$ python3 -q
>>> import numpy as np
>>> np.set_printoptions(precision=1, suppress=True, linewidth=140)
>>> feats = np.load("arr.npy")
>>> feats
array([[3., 4., 5., 1., 4., 4., 3., 4., 2., 2., 2., 1., 0.],
       [5., 5., 2., 0., 5., 2., 2., 5., 0., 2., 0., 1., 2.],
       [0., 5., 1., 1., 3., 0., 2., 1., 3., 3., 1., 1., 0.],
       [2., 1., 4., 5., 1., 5., 3., 5., 0., 2., 2., 3., 1.],
       [2., 2., 2., 0., 2., 0., 0., 5., 1., 2., 2., 3., 2.],
       [5., 0., 5., 0., 1., 5., 2., 5., 1., 3., 3., 1., 3.],
       [1., 5., 1., 0., 5., 1., 1., 0., 3., 3., 3., 3., 1.],
       [0., 2., 0., 1., 1., 3., 1., 5., 1., 2., 1., 3., 0.],
       [0., 0., 0., 0., 0., 0., 0., 0., 8., 8., 2., 1., 8.],
       [0., 0., 0., 0., 0., 0., 0., 0., 4., 0., 1., 8., 1.],
       [0., 0., 0., 0., 0., 0., 0., 0., 6., 6., 8., 8., 8.],
       [0., 0., 0., 0., 0., 0., 0., 0., 7., 9., 2., 5., 4.],
       [0., 0., 0., 0., 0., 0., 0., 0., 3., 6., 8., 2., 6.]])
>>> out = feats / np.linalg.norm(feats, axis=1, keepdims=True)
>>> gram = out @ out.T
>>> (gram - 2 * np.eye(13)).round(6).argmax(axis=1)
array([ 1,  0,  6,  5,  1,  0,  2,  3, 11, 10, 12,  8, 10])
>>> round(float(np.degrees(np.arccos(np.clip(gram[1, 9], -1, 1)))), 1)
84.2
>>> np.argwhere(np.triu(np.abs(gram) > 0.95, 1))
array([], shape=(0, 2), dtype=int64)
>>> gram[1]
array([0.9, 1. , 0.7, 0.6, 0.8, 0.7, 0.7, 0.7, 0.2, 0.1, 0.2, 0.2, 0.2])
>>> np.round(np.linalg.norm(feats[6] - feats[12]), 1)
np.float64(10.7)
>>> print(round(float(np.linalg.norm(feats, 2)), 1))
30.8
>>> print(np.linalg.norm(feats, axis=1))
[11.  11.   7.8 11.1  7.9 11.6  9.5  7.5 14.   9.1 16.2 13.2 12.2]
>>> np.linalg.norm(feats, axis=1).argmax()
np.int64(10)
>>> print(np.round(np.linalg.norm(feats[6], 1), 1), np.round(np.linalg.norm(feats[6], np.inf), 1))
27.0 5.0
>>> feats[6] @ feats[12]
np.float64(63.0)
>>> np.linalg.norm(feats, axis=0)
array([ 8.2, 10. ,  8.7,  5.3,  9.1,  8.9,  5.7, 11.9, 14.1, 16.2, 13. , 14.1, 14.1])
>>> W0 = np.load("data.npy")
>>> print(W0)
[[ 2.3 -0.2  0.  -1.4 -0.6 -0.6  1.8 -1.3  1.7 -1.2  0.5 -0.2  2.4  0.5 -0.5  0.5]
 [-1.1 -1.7 -0.1  1.4  0.3  0.3  1.1 -0.3  0.  -0.2 -0.6  0.7  1.5 -0.3  0.5  0. ]
 [-0.8  1.4 -2.1  0.7 -2.2  0.5 -0.8 -0.7 -0.4 -0.4  0.9 -0.1 -1.  -0.8  1.  -0.6]
 [-1.5  0.6 -0.2 -0.3 -1.6 -1.6 -1.1 -0.3 -1.7  1.  -0.2 -0.5  0.8  0.6 -1.4  0.1]
 [ 1.5  0.3 -0.2 -0.3 -0.4 -0.8  1.7  0.2 -0.9  1.2  0.2 -0.4  0.9  0.8  0.2 -0.9]
 [ 1.7 -1.2  1.  -0.8 -0.9 -0.5  0.5 -2.1 -0.6 -1.3  0.6  0.6  0.3  1.4  0.6  1.3]
 [-1.6 -0.1  1.5  0.6 -0.5  1.7 -1.8  2.1 -0.2  0.3  0.3  0.7  0.9 -0.5  0.5  0.3]
 [-0.4 -0.4  1.7 -0.3  1.9 -1.2  0.8 -1.1 -0.8  1.4 -0.2 -1.1  1.   1.   1.  -0.1]
 [-1.4  0.6  0.1 -0.3 -1.5 -1.6 -1.3 -0.3 -1.5  0.9 -0.3 -0.6  0.9  0.6 -1.4  0.2]]
>>> x = np.array([5, -3, 4, 1, 3, 1, 2, 4, -3, -4, 4, 1, 1, -5, 4, 1])
>>> (W0 @ x).argmax()
np.int64(5)
>>> W0 @ np.eye(16)[13]
array([ 0.5, -0.3, -0.8,  0.6,  0.8,  1.4, -0.5,  1. ,  0.6])
>>> np.einsum("ij,j->i", W0, x)
array([  6.6,   6.9, -13.7, -28.1,   2.8,  11.7,  10.9,   2.2, -27. ])
>>> W1 = np.array([[-2, -2, 1, 0, -1],
...     [1, 1, 0, 1, 1],
...     [2, 1, -1, -2, -1],
...     [1, 1, -2, -1, -1],
...     [0, -2, 2, 2, -2],
...     [0, 1, -2, -2, 1],
...     [-1, -1, -1, 1, 0],
...     [1, -1, -2, 2, 0],
...     [2, 1, -2, 2, 1],
...     [0, 0, 0, -1, -1],
...     [1, 0, 2, 1, 2],
...     [-1, 1, 2, -2, 1],
...     [-1, 1, -1, -1, 1],
...     [0, 0, 1, 1, 1],
...     [-2, -1, 1, 2, 0],
...     [-2, -2, -2, 0, 1]])
>>> b = np.array([1, 1, 0, 1, 1])
>>> hid = np.maximum(W0 @ W1 + b, 0)
>>> np.linalg.matrix_rank(hid)
np.int64(5)
>>> (hid > 0).mean(axis=0)
array([0.4, 0.6, 0.7, 0.4, 0.7])
>>> Z = np.array([[0, -3, -3], [3, 1, 1], [0, 3, -2], [1, 1, 0], [-2, 3, -2]])
>>> (hid @ Z).round(6).argmax(axis=1)
array([1, 0, 1, 0, 1, 1, 0, 1, 0])
>>> x = np.array([-2, 1, 1, 1, 0, 2, -2, 2, 2, 1, -2, -1, 2])
>>> rhs = feats @ x
>>> print(rhs)
[15. 12. 11. 17. 11. 15.  6. 16. 35.  0. 10. 22.  6.]
>>> np.round(np.linalg.solve(feats, 5 * rhs), 1) + 0
array([-10.,   5.,   5.,   5.,   0.,  10., -10.,  10.,  10.,   5., -10.,  -5.,  10.])
>>> np.round(np.linalg.solve(feats, rhs), 1) + 0
array([-2.,  1.,  1.,  1.,  0.,  2., -2.,  2.,  2.,  1., -2., -1.,  2.])
>>> np.round(np.linalg.solve(feats, feats[:, 0]), 1) + 0
array([1., 0., 0., 0., 0., 0., 0., 0., 0., 0., 0., 0., 0.])
>>> np.round(np.linalg.solve(feats.T, feats[0]), 1) + 0
array([1., 0., 0., 0., 0., 0., 0., 0., 0., 0., 0., 0., 0.])
>>> np.round(np.linalg.solve(feats, rhs + feats[:, 2]), 1) + 0
array([-2.,  1.,  2.,  1.,  0.,  2., -2.,  2.,  2.,  1., -2., -1.,  2.])
>>> X = np.loadtxt("w.csv", delimiter=",")
>>> X
array([[  0.3,   1.4,  -1.3,  -0.5,   0.9,   2.4,  -3. ,   1.1,   0.2,   0.7, -18. ,  -0.1,  -0.4,   0.8],
       [ -1.6,   0.3,   2.5,   0.3,  -1.6,  -0.1,   0.3,  -1.2,  -0.5,   1.1,   0. ,  -1.4,   1.3,  -0.4],
       [ -0.8,  -1.8,  -0.2,   1. ,   1. ,  -0.5,   0.3,  -0.9,  -1.8,  -0.4,  -7. ,  -1. ,  -0.1,  -0.8],
       [  1.1,   0.4,  -0.7,  -0.2,   0.5,  -0.1,  -1.1,   0.5,   1.3,  -2. , -10. ,  -1.1,   1.6,  -1. ],
       [ -0.8,  -0.8,   0.2,   1.2,  -0.4,   0. ,   2. ,  -1.7,   1. ,   0.1,   4. ,   0.5,  -0.1,  -0.3],
       [ -0.1,  -1.2,  -1.4,   0.5,   0.3,   1. ,   0.8,   1.7,   0.1,  -0.6,  23. ,  -0.8,   1.9,  -0.4],
       [ -1.5,   0.9,   1.2,  -0.9,  -0.7,   0.8,   0. ,   1.3,  -0.1,   0.7, -11. ,  -0.7,  -1.8,   0.1],
       [ -1. ,   0.1,   1.9,   2. ,  -1. ,   0. ,   0.9,  -1.8,   0.2,  -0.5,  17. ,  -0.8,  -1.6,  -0.3],
       [ -0.5,  -2.3,   0.9,   0.6,  -1.2,   1.5,  -1.5,  -0.6,  -0.7,   0.5,  -1. ,  -1.7,   0. ,  -1.1],
       [ -0.2,   0.5,  -0.7,   0.9,  -0.6,  -2.1,  -0.7,  -1.3,   0.5,  -0.7,  10. ,   0.2,   1.4,  -0.5],
       [ -0.5,  -1.2,   1.2,   0.4,  -0.4,  -0.9,   0.5,   0.5,  -0.4,   0.3,   6. ,  -1.8,  -0.6,  -0.2],
       [  0.6,  -1.4,   0.4,  -1.3,   0.6,   0.4,  -1. ,  -0.6,  -1.2,  -3.2, -13. ,  -0.3,   0. ,  -1.6],
       [  0.7,  -1.3,   0. ,   0.9,   0.4,   1.2,  -1.9,  -0.2,  -0.6,  -1.6,  13. ,  -0.8,  -0.1,  -0.5]])
>>> print(X.mean(axis=0))
[-0.3 -0.5  0.3  0.4 -0.2  0.3 -0.3 -0.2 -0.2 -0.4  1.  -0.8  0.1 -0.5]
>>> np.count_nonzero(X)
np.int64(175)
>>> print(X.sum(axis=0))
[-4.3 -6.4  4.   4.9 -2.2  3.6 -4.4 -3.2 -2.  -5.6 13.  -9.8  1.5 -6.2]
>>> X.shape
(13, 14)
>>> np.abs(X).max()
np.float64(23.0)
>>> np.linalg.svd(X, compute_uv=False)
array([43.8,  7. ,  6.5,  5.3,  3.9,  3.7,  3.2,  2.6,  2.3,  1.8,  1.4,  0.4,  0.2])
